$ ipython --no-banner

In [1]: import numpy as np

In [2]: np.set_printoptions(precision=2, suppress=True, linewidth=100, legacy="1.25")

In [3]: mat = np.load("test8.npy")

In [4]: mat
Out[4]: 
array([[-0.5 , 42.22, 41.06, 20.35],
       [ 1.71, 39.48, 40.13, 21.34],
       [ 0.5 , 37.73, 40.24, 19.98],
       [ 0.36, 40.78, 39.04, 20.05],
       [ 0.43, 41.05, 41.2 , 21.21],
       [-1.77, 40.69, 40.5 , 20.18],
       [ 1.75, 40.04, 42.59, 20.57],
       [ 0.01, 42.11, 39.49, 19.88],
       [ 1.46, 40.51, 39.3 , 20.04],
       [-0.24, 39.97, 40.24, 19.37],
       [ 1.06, 39.2 , 41.49, 19.64],
       [-0.53, 41.42, 37.96, 18.83],
       [-1.7 , 39.24, 39.6 , 20.74],
       [-0.89, 40.95, 39.66, 19.6 ],
       [-0.49, 39.73, 38.96, 20.4 ],
       [ 0.56, 39.25, 41.77, 20.77],
       [ 0.99, 39.89, 38.66, 18.47],
       [ 1.18, 40.43, 40.99, 19.37],
       [-2.16, 42.24, 39.89, 19.92],
       [-1.16, 39.37, 39.72, 20.15],
       [-0.97, 40.91, 39.55, 21.06]])

In [5]: gram = np.cov(mat, rowvar=False)

In [6]: round(float(np.corrcoef(mat[:, 2], mat[:, 0])[0, 1]), 2)
Out[6]: 0.33

In [7]: gram
Out[7]: 
array([[ 1.35, -0.43,  0.43, -0.01],
       [-0.43,  1.3 , -0.23, -0.09],
       [ 0.43, -0.23,  1.25,  0.34],
       [-0.01, -0.09,  0.34,  0.54]])

In [8]: np.argwhere(np.triu(np.abs(np.corrcoef(mat.T)) > 0.8, 1))
Out[8]: array([], shape=(0, 2), dtype=int64)

In [9]: np.linalg.eigvalsh(gram)[::-1]
Out[9]: array([2.07, 1.11, 0.89, 0.37])

In [10]: np.median(mat, axis=0)
Out[10]: array([ 0.01, 40.43, 39.89, 20.05])

In [11]: m1 = np.abs(np.array([[0, 0, 2], [-1, 1, -1], [1, -3, -3]])) + np.eye(3)

In [12]: m1 = m1 / m1.sum(axis=1, keepdims=True)

In [13]: m1
Out[13]: 
array([[0.33, 0.  , 0.67],
       [0.25, 0.5 , 0.25],
       [0.12, 0.38, 0.5 ]])

In [14]: m1.sum(axis=1)
Out[14]: array([1., 1., 1.])

In [15]: m1 @ np.ones(3)
Out[15]: array([1., 1., 1.])

In [16]: np.linalg.matrix_power(m1, 2)
Out[16]: 
array([[0.19, 0.25, 0.56],
       [0.24, 0.34, 0.42],
       [0.2 , 0.38, 0.43]])

In [17]: p = np.eye(3)[1]

In [18]: for _ in range(7):
    ...:     p = p @ m1
    ...:     print(p.round(2))
    ...: 
[0.25 0.5  0.25]
[0.24 0.34 0.42]
[0.22 0.33 0.45]
[0.21 0.33 0.45]
[0.21 0.34 0.45]
[0.21 0.34 0.45]
[0.21 0.34 0.45]

In [19]: other = np.linalg.inv(m1)

In [20]: (np.abs(other) > 1e-9).astype(int)
Out[20]: 
array([[1, 1, 1],
       [1, 1, 1],
       [1, 1, 1]])

In [21]: np.round(m1 @ other, 2) + 0
Out[21]: 
array([[1., 0., 0.],
       [0., 1., 0.],
       [0., 0., 1.]])

In [22]: np.allclose(other, m1.T)
Out[22]: False
